$ python -q
>>> import numpy as np
>>> from numpy import linalg as LA
>>> np.set_printoptions(suppress=True, linewidth=100)
>>> rng = np.random.default_rng(51)
>>> X = (rng.random((3, 3)) < 0.3) + np.eye(3)
>>> X /= X.sum(axis=1, keepdims=True)
>>> X.round(2)
array([[0.5 , 0.  , 0.5 ],
       [0.33, 0.33, 0.33],
       [0.  , 0.  , 1.  ]])
>>> O, R = LA.qr(X)
>>> np.round(O @ R, 2) + 0
array([[0.5 , 0.  , 0.5 ],
       [0.33, 0.33, 0.33],
       [0.  , 0.  , 1.  ]])
>>> np.round(abs(R[0, 0]), 2), round(LA.norm(X[:, 0]), 2)
(np.float64(0.6), np.float64(0.6))
>>> R.round(2) + 0
array([[-0.6 , -0.18, -0.6 ],
       [ 0.  ,  0.28,  0.  ],
       [ 0.  ,  0.  ,  1.  ]])
>>> x = np.array([-5, 3, 0])
>>> print(np.round(X * x, 2))
[[-2.5   0.    0.  ]
 [-1.67  1.    0.  ]
 [-0.    0.    0.  ]]
>>> np.round(np.einsum("ij,j->i", X, x), 2)
array([-2.5 , -0.67,  0.  ])
>>> X @ np.ones(3)
array([1., 1., 1.])
>>> print(np.round(X @ np.eye(3)[0], 2))
[0.5  0.33 0.  ]
>>> G = X.T @ X
>>> np.allclose(G, G.T)
True
>>> G.round(2)
array([[0.36, 0.11, 0.36],
       [0.11, 0.11, 0.11],
       [0.36, 0.11, 1.36]])
>>> w, V = LA.eigh(G)
>>> x = np.array([-2, 3, -2])
>>> print(np.round(LA.eigvalsh(G[1:, 1:]), 2))
[0.1  1.37]
>>> (np.sign(V[:, -1].round(6)) == np.sign(V[0, -1].round(6))).astype(int)
array([1, 1, 1])
>>> print(np.round(V * np.abs(w) @ V.T, 2))
[[0.36 0.11 0.36]
 [0.11 0.11 0.11]
 [0.36 0.11 1.36]]
>>> np.round(V * np.sqrt(w) @ V.T, 2)
array([[0.55, 0.11, 0.21],
       [0.11, 0.31, 0.06],
       [0.21, 0.06, 1.15]])
>>> B = X / np.sqrt((X ** 2).mean(axis=1, keepdims=True))
>>> LA.matrix_rank(B) == LA.matrix_rank(X)
np.True_
>>> E = rng.normal(size=(21, 3))
>>> E = 10 * E / LA.norm(E, axis=1, keepdims=True)
>>> E.round(2)
array([[-9.41, -2.4 ,  2.37],
       [ 1.52,  9.83, -1.01],
       [-7.09,  6.92,  1.32],
       [ 2.35, -5.33, -8.13],
       [ 6.94, -6.66, -2.72],
       [-6.13,  7.71,  1.72],
       [-3.24,  3.26,  8.88],
       [-7.01, -6.51,  2.91],
       [ 1.83, -8.57, -4.82],
       [-0.11,  5.02, -8.65],
       [ 3.02,  2.28,  9.26],
       [-9.77, -1.39, -1.61],
       [ 7.63, -5.86, -2.75],
       [ 3.11,  7.4 ,  5.96],
       [-5.23,  8.05, -2.81],
       [ 4.01,  8.63, -3.09],
       [ 3.42, -9.37, -0.74],
       [-3.01, -8.7 , -3.91],
       [-6.34,  5.81, -5.11],
       [-9.66, -1.36, -2.22],
       [ 8.2 ,  5.7 ,  0.53]])
>>> B = np.array([[1, 5], [4, 2], [2, 4]])
>>> LA.matrix_rank(E @ B)
np.int64(2)
>>> print(LA.matrix_rank(np.vstack([E, B.T])))
3
>>> np.round(np.einsum("ij,ij->i", E, E), 2)
array([100., 100., 100., 100., 100., 100., 100., 100., 100., 100., 100., 100., 100., 100., 100.,
       100., 100., 100., 100., 100., 100.])
>>> cen = E - E.mean(axis=0)
>>> V = LA.svd(cen)[2][:2]
>>> B = cen - cen @ V.T @ V
>>> np.round((cen @ V.T).std(axis=0), 2)
array([6.75, 5.68])
>>> np.round(B.std(axis=0), 2)
array([0.37, 1.17, 4.27])
>>> np.round(np.diag(V.T @ V), 2)
array([0.99, 0.93, 0.08])
>>> print(np.round(np.cov(cen @ V.T, rowvar=False), 2) + 0)
[[47.91  0.  ]
 [ 0.   33.9 ]]
>>> x = np.array([-2, 3, 2])
>>> y = E @ x
>>> np.round(LA.solve(E.T @ E, E.T @ y), 2)
array([-2.,  3.,  2.])
>>> y = y + 0.1 * rng.normal(size=21)
>>> y.round(2)
array([ 16.27,  24.69,  37.62, -37.13, -39.28,  38.66,  34.14,   0.37, -39.13,  -2.06,  19.08,
        12.33, -38.31,  27.98,  29.13,  11.65, -36.49, -27.95,  19.92,  10.7 ,   1.7 ])
>>> coef, *_ = LA.lstsq(E, y)
>>> round(LA.norm(y - E @ coef), 2)
np.float64(0.53)
>>> coef.round(2)
array([-2.,  3.,  2.])
>>> np.round(E.T @ (y - E @ coef), 2) + 0
array([0., 0., 0.])
>>> print([round(float(LA.norm(LA.solve(E.T @ E + lam * np.eye(3), E.T @ y))), 2) for lam in (0, 1, 10, 100)])
[4.13, 4.12, 4.08, 3.71]
>>> labels = E[:, 0] > np.median(E[:, 0])
>>> u = E[labels].mean(axis=0) - E[~labels].mean(axis=0)
>>> round((((E - E.mean(axis=0)) @ u > 0) == labels).mean(), 2)
np.float64(0.95)
>>> labels.astype(int)
array([0, 1, 0, 1, 1, 0, 0, 0, 1, 0, 1, 0, 1, 1, 0, 1, 1, 0, 0, 0, 1])
>>> B = np.array([[6, 6, -1], [0, -7, -6], [9, -6, 1]])
>>> F = B - B.T
>>> F
array([[  0,   6, -10],
       [ -6,   0,   0],
       [ 10,   0,   0]])
>>> left, sv, vt = LA.svd(F)
>>> V = vt[:(sv > 1e-8).sum()]
>>> x = F[0] + 2 * F[1] + rng.integers(2) * np.eye(3)[1]
>>> x
array([-12.,   7., -10.])
>>> LA.matrix_rank(np.vstack([F, x]))
np.int64(3)
>>> np.round(LA.norm(x - V.T @ V @ x), 2)
np.float64(0.86)
>>> np.allclose(V.T @ V @ x, x)
False
>>> B = F + rng.integers(-2, 3, (3, 2)) @ rng.integers(-2, 3, (2, 3))
>>> B
array([[  6,  10, -14],
       [ -7,   2,   2],
       [  8,   4,   4]])
>>> B - F
array([[ 6,  4, -4],
       [-1,  2,  2],
       [-2,  4,  4]])
>>> np.round(LA.svd(B - F, compute_uv=False), 2) + 0
array([8.61, 6.23, 0.  ])
>>> np.round(np.trace(LA.pinv(F) @ F), 2)
np.float64(2.0)
>>> LA.lstsq(F[:-1].T, F[-1])[2]
np.int32(2)
>>> np.allclose(F[:-1].T @ LA.lstsq(F[:-1].T, F[-1])[0], F[-1])
True
>>> ang = np.radians(30)
>>> R = np.eye(3)
>>> R[0, 0] = R[2, 2] = np.cos(ang)
>>> R[0, 2], R[2, 0] = -np.sin(ang), np.sin(ang)
>>> print(R.round(2))
[[ 0.87  0.   -0.5 ]
 [ 0.    1.    0.  ]
 [ 0.5   0.    0.87]]
>>> B = F @ R.T
>>> np.allclose(LA.norm(F, axis=1), LA.norm(B, axis=1))
True
>>> K = np.load("arr.npy")
>>> print(K)
[[-4.8  -6.56 -5.83]
 [-9.28 -2.28  2.95]
 [ 7.85 -1.67  5.97]
 [ 0.76 -8.83  4.62]
 [ 8.45 -0.46 -5.33]
 [ 8.73  4.87 -0.03]
 [-4.1   8.34  3.68]
 [ 9.37  3.27  1.24]
 [ 5.69 -8.06  1.62]
 [-0.45  0.97  9.94]
 [-1.61  9.71  1.76]
 [ 0.87 -0.99  9.91]
 [-5.77 -5.18 -6.31]
 [-8.53  4.47 -2.69]
 [-7.91  3.19 -5.23]
 [ 2.64  1.76  9.48]
 [-0.92 -8.87 -4.52]
 [ 0.24  1.59 -9.87]
 [ 0.24  0.2  10.  ]
 [-4.73  6.96 -5.4 ]]
>>> np.round(LA.matrix_power(X, 100), 2) + 0
array([[0., 0., 1.],
       [0., 0., 1.],
       [0., 0., 1.]])
>>> X @ np.ones(3)
array([1., 1., 1.])
>>> X.sum(axis=1)
array([1., 1., 1.])
>>> print(np.round(np.sort(np.abs(LA.eigvals(X)))[::-1], 2))
[1.   0.5  0.33]
>>> pr = np.eye(3)[0]
>>> for _ in range(5):
...     pr = pr @ X
...     print(pr.round(2))
... 
[0.5 0.  0.5]
[0.25 0.   0.75]
[0.12 0.   0.88]
[0.06 0.   0.94]
[0.03 0.   0.97]
>>> np.round(np.abs(LA.eigvals(X)).max(), 2)
np.float64(1.0)
>>> np.round((X - X.T) / 2, 2)
array([[ 0.  , -0.17,  0.25],
       [ 0.17,  0.  ,  0.17],
       [-0.25, -0.17,  0.  ]])
>>> round(float(np.trace(X)), 2)
1.83
>>> np.round(X @ X, 2)
array([[0.25, 0.  , 0.75],
       [0.28, 0.11, 0.61],
       [0.  , 0.  , 1.  ]])
>>> np.allclose(X @ X.T, X.T @ X)
False
>>> print(np.round(np.sort(np.abs(LA.eigvals(X))), 2))
[0.33 0.5  1.  ]
>>> cen = K - K.mean(axis=0)
>>> V = LA.svd(cen)[2][:1]
>>> B = cen - cen @ V.T @ V
>>> print(np.round(np.cov(cen @ V.T, rowvar=False), 2))
46.19
>>> print(LA.norm(B, axis=1).round(6).argmax())
4
>>> np.round((cen @ V.T).std(axis=0), 2)
array([6.62])
>>> np.round(np.diag(V.T @ V), 2) + 0
array([0.38, 0.  , 0.62])
>>> round(LA.norm(B) / LA.norm(cen), 2)
np.float64(0.75)
>>> W1 = np.array([[7, 8, 0, -1, 1, -7], [5, -7, -6, -4, 7, -5], [-4, 5, 4, 1, -9, -5]])
>>> coef = np.array([1, -1, -2, 2, 2, 2])
>>> hid = np.maximum(K @ W1 + coef, 0)
>>> print((hid > 0).astype(int))
[[0 0 1 1 1 1]
 [0 0 1 1 0 1]
 [1 1 1 1 0 0]
 [0 1 1 1 0 1]
 [1 1 0 0 1 0]
 [1 1 0 0 1 0]
 [0 0 0 0 1 0]
 [1 1 0 0 1 0]
 [0 1 1 1 0 0]
 [0 1 1 1 0 0]
 [1 0 0 0 1 0]
 [0 1 1 1 0 0]
 [0 0 1 1 1 1]
 [0 0 0 0 1 1]
 [0 0 0 0 1 1]
 [0 1 1 1 0 0]
 [0 1 1 1 0 1]
 [1 0 0 0 1 1]
 [0 1 1 1 0 0]
 [1 0 0 0 1 1]]
>>> basis = np.array([[0, 1, 1], [2, 2, 2], [2, 1, 1], [0, 2, 0], [2, 1, 1], [2, 0, 1]])
>>> (hid @ basis).round(6).argmax(axis=1)
array([0, 0, 1, 0, 1, 1, 0, 1, 1, 0, 0, 0, 0, 0, 0, 0, 0, 0, 0, 0])
>>> W1 @ basis
array([[  4,  22,  17],
       [-22, -16, -13],
       [-10,   3,  -4]])
>>> left, sv, vt = LA.svd(F, full_matrices=False)
>>> np.round(vt @ vt.T, 2) + 0
array([[1., 0., 0.],
       [0., 1., 0.],
       [0., 0., 1.]])
>>> np.round(np.cumsum(sv ** 2) / np.sum(sv ** 2), 2)
array([0.5, 1. , 1. ])
>>> round(float(np.sqrt((sv ** 2).sum())), 2), round(LA.norm(F), 2)
(16.49, np.float64(16.49))
>>> print(np.allclose(left * sv @ vt, F))
True
>>> print(sv.round(2) + 0)
[11.66 11.66  0.  ]
>>> np.round(left.T @ left, 2) + 0
array([[1., 0., 0.],
       [0., 1., 0.],
       [0., 0., 1.]])
>>> left.shape, sv.shape, vt.shape
((3, 3), (3,), (3, 3))
>>> m1 = np.load("m.npy")
>>> m1
array([[2., 1., 0.],
       [0., 2., 1.],
       [0., 0., 2.]])
>>> np.round(np.sort(LA.eigvals(m1)), 2)
array([2., 2., 2.])
>>> [int(LA.matrix_rank(LA.matrix_power(m1, p))) for p in range(1, 4)]
[3, 3, 3]
>>> hat = np.triu(np.array([[0, 0, 3], [0, 0, 0], [3, 1, 3]]), 1) + np.eye(3)
>>> B = hat @ m1 @ LA.inv(hat)
>>> B
array([[2., 1., 0.],
       [0., 2., 1.],
       [0., 0., 2.]])
>>> print(LA.matrix_rank(B))
3
>>> np.poly(B)
array([ 1., -6., 12., -8.])
>>> x = np.array([0, -2, 1])
>>> y = m1 @ x
>>> print(y)
[-2. -3.  2.]
>>> print(np.round(LA.solve(m1, y + m1[:, 1]), 2))
[ 0. -1.  1.]
>>> np.round(LA.solve(m1, -1 * y), 2)
array([ 0.,  2., -1.])
>>> W0 = np.load("case0.npy")
>>> print(W0)
[[ 0.  0.  0.  0.]
 [ 0. -2.  3. -3.]
 [ 0.  3. -3. -3.]
 [ 0. -1. -1.  0.]]
>>> left, sv, vt = LA.svd(W0)
>>> V = vt[:(sv > 1e-8).sum()]
>>> x = W0[2] + 4 * W0[0] + rng.integers(2) * np.eye(4)[3]
>>> print(x)
[ 0.  3. -3. -2.]
>>> print(np.round(LA.norm(x - V.T @ V @ x), 2))
0.0
>>> np.allclose(V.T @ V @ x, x)
True
>>> np.unique(W0.round(6), axis=0).shape
(4, 4)
>>> round(float(np.trace(LA.pinv(W0) @ W0)), 2)
3.0
>>> np.abs(np.diag(LA.qr(W0)[1])) > 1e-9
array([False,  True,  True,  True])
>>> LA.lstsq(W0[:-1].T, W0[-1])[2]
np.int32(2)
>>> M = np.loadtxt("data.csv", delimiter=",")
>>> print(M)
[[0. 1. 1.]
 [1. 0. 1.]
 [1. 1. 0.]]
>>> # equal to its transpose
>>> def softmax(z):
...     e = np.exp(z - z.max(axis=-1, keepdims=True))
...     return e / e.sum(axis=-1, keepdims=True)
... 
>>> softmax(M).sum(axis=1)
array([1., 1., 1.])
>>> np.round(softmax(10 * M[2]), 2) + 0
array([0.5, 0.5, 0. ])
>>> np.round(softmax(M[2] + 3), 2)
array([0.42, 0.42, 0.16])
>>> np.round(softmax(M[2]), 2)
array([0.42, 0.42, 0.16])
>>> att = M @ M.T / np.sqrt(3)
>>> np.round(softmax(att)[2] @ M, 2)
array([0.74, 0.74, 0.53])
>>> np.round(softmax(att + np.triu(np.full(att.shape, -np.inf), 1)), 2)
array([[1.  , 0.  , 0.  ],
       [0.36, 0.64, 0.  ],
       [0.26, 0.26, 0.47]])
>>> w, V = LA.eig(M)
>>> print(np.round(np.sort(LA.eigvals(LA.inv(M))), 2))
[-1.  -1.   0.5]
>>> np.round(M @ V[:, 0] - w[0] * V[:, 0], 2) + 0
array([0., 0., 0.])
>>> np.round(np.sort(LA.eigvals(M @ M)), 2)
array([1., 1., 4.])
>>> np.round(np.sort(LA.eigvals(M.T)), 2)
array([-1., -1.,  2.])
>>> x = np.array([8, 1, 0])
>>> y = M @ x
>>> y
array([1., 8., 9.])
>>> np.round(LA.solve(M, M[:, 1]), 2)
array([ 0.,  1., -0.])
>>> np.round(LA.solve(M, y), 2)
array([ 8.,  1., -0.])
>>> np.round(LA.solve(M.T, M[2]), 2)
array([0., 0., 1.])
>>> np.round(LA.solve(M, 5 * y), 2)
array([40.,  5., -0.])
>>> B = LA.inv(M)
>>> np.round(LA.det(M) * B, 2)
array([[-1.,  1.,  1.],
       [ 1., -1.,  1.],
       [ 1.,  1., -1.]])
>>> np.round(LA.cond(M), 2)
np.float64(2.0)
>>> B
array([[-0.5,  0.5,  0.5],
       [ 0.5, -0.5,  0.5],
       [ 0.5,  0.5, -0.5]])
>>> np.round(LA.slogdet(M)[0], 2)
np.float64(1.0)
>>> np.allclose(B, M.T)
False
